$ python -q
>>> import numpy as np
>>> np.set_printoptions(suppress=True, linewidth=140)
>>> r0 = np.array([8, 6, 8, 5]) + 0.5
>>> mat = np.outer(r0, r0) / (r0 @ r0)
>>> mat.round(3)
array([[0.333, 0.255, 0.333, 0.215],
       [0.255, 0.195, 0.255, 0.165],
       [0.333, 0.255, 0.333, 0.215],
       [0.215, 0.165, 0.215, 0.139]])
>>> # symmetric
>>> round(np.linalg.det(mat[::-1]), 3)
np.float64(0.0)
>>> round(float(np.linalg.eigvals(mat).sum().real), 3)
1.0
>>> np.round(np.poly(mat), 3) + 0
array([ 1., -1.,  0.,  0.,  0.])
>>> np.round(np.kron(np.eye(2, dtype=int), mat), 3)
array([[0.333, 0.255, 0.333, 0.215, 0.   , 0.   , 0.   , 0.   ],
       [0.255, 0.195, 0.255, 0.165, 0.   , 0.   , 0.   , 0.   ],
       [0.333, 0.255, 0.333, 0.215, 0.   , 0.   , 0.   , 0.   ],
       [0.215, 0.165, 0.215, 0.139, 0.   , 0.   , 0.   , 0.   ],
       [0.   , 0.   , 0.   , 0.   , 0.333, 0.255, 0.333, 0.215],
       [0.   , 0.   , 0.   , 0.   , 0.255, 0.195, 0.255, 0.165],
       [0.   , 0.   , 0.   , 0.   , 0.333, 0.255, 0.333, 0.215],
       [0.   , 0.   , 0.   , 0.   , 0.215, 0.165, 0.215, 0.139]])
>>> np.einsum("ii->", mat)
np.float64(1.0)
>>> x0 = np.array([0, 0, 1, 2])
>>> print(np.round(np.eye(4) - mat, 3))
[[ 0.667 -0.255 -0.333 -0.215]
 [-0.255  0.805 -0.255 -0.165]
 [-0.333 -0.255  0.667 -0.215]
 [-0.215 -0.165 -0.215  0.861]]
>>> W1 = np.array([[2, 2, -1, 0, -1, 1],
...     [-2, -2, 1, -2, -2, -1],
...     [-2, -2, 1, -1, -2, 1],
...     [2, 2, 1, -2, -2, 2]])
>>> c = np.array([4, 3, 8, 2, 1, 4])
>>> act = np.maximum(mat @ W1 + c, 0)
>>> (act > 0).astype(int)
array([[1, 1, 1, 1, 0, 1],
       [1, 1, 1, 1, 0, 1],
       [1, 1, 1, 1, 0, 1],
       [1, 1, 1, 1, 0, 1]])
>>> (act > 0).mean(axis=0)
array([1., 1., 1., 1., 0., 1.])
>>> C = np.array([[-1, 2], [2, -2], [1, -1], [0, 2], [-2, -2], [-2, -2]])
>>> np.round(act @ C, 3)
array([[  0.707, -14.7  ],
       [  1.012, -13.594],
       [  0.707, -14.7  ],
       [  1.164, -13.041]])
>>> ev, V = np.linalg.eigh(mat)
>>> x0 = np.array([0, 0, 0, 0])
>>> np.round(V * np.maximum(ev, 0) @ V.T, 3)
array([[0.333, 0.255, 0.333, 0.215],
       [0.255, 0.195, 0.255, 0.165],
       [0.333, 0.255, 0.333, 0.215],
       [0.215, 0.165, 0.215, 0.139]])
>>> (np.sign(V[:, -1].round(6)) == np.sign(V[0, -1].round(6))).astype(int)
array([1, 1, 1, 1])
>>> np.round(np.linalg.eigvalsh(mat[1:, 1:]), 3) + 0
array([0.   , 0.   , 0.667])
>>> round(np.abs(mat).sum(axis=1).max(), 3), np.abs(ev).max()
(np.float64(1.136), np.float64(1.0))
>>> Q, _ = np.linalg.qr(np.array([[-1.2, -0.4, 1.2, -0.1],
...     [0.0, 0.1, -0.1, -1.5],
...     [1.1, -2.0, 0.5, 0.1],
...     [0.7, 1.0, -0.2, -0.3]]))
>>> V, _ = np.linalg.qr(np.array([[-1.3, -1.1, 0.2], [-0.6, 1.4, 0.7], [-0.3, -0.4, -0.7]]))
>>> sv = 3 * 0.2 ** np.arange(3)
>>> W0 = Q[:, :3] * sv @ V[:3]
>>> W0.round(3)
array([[ 1.733, -0.981,  0.463],
       [ 0.009,  0.026,  0.007],
       [-1.833,  0.296, -0.471],
       [-0.898,  0.74 , -0.413]])
>>> x0 = np.array([1, -1, 2])
>>> target = W0 @ x0
>>> np.round(np.linalg.pinv(W0) @ W0, 3) + 0
array([[1., 0., 0.],
       [0., 1., 0.],
       [0., 0., 1.]])
>>> np.round(np.linalg.lstsq(W0, target)[0], 3)
array([ 1., -1.,  2.])
>>> np.round(np.linalg.solve(W0.T @ W0, W0.T @ target), 3)
array([ 1., -1.,  2.])
>>> rng = np.random.default_rng(101)
>>> target = target + 0.02 * rng.normal(size=4)
>>> target.round(3)
array([ 3.624, -0.044, -3.06 , -2.449])
>>> c, *_ = np.linalg.lstsq(W0, target)
>>> c.round(3)
array([ 1.007, -1.002,  1.943])
>>> round(float(np.linalg.norm(target - W0 @ c)), 3)
0.04
>>> c.round()
array([ 1., -1.,  2.])
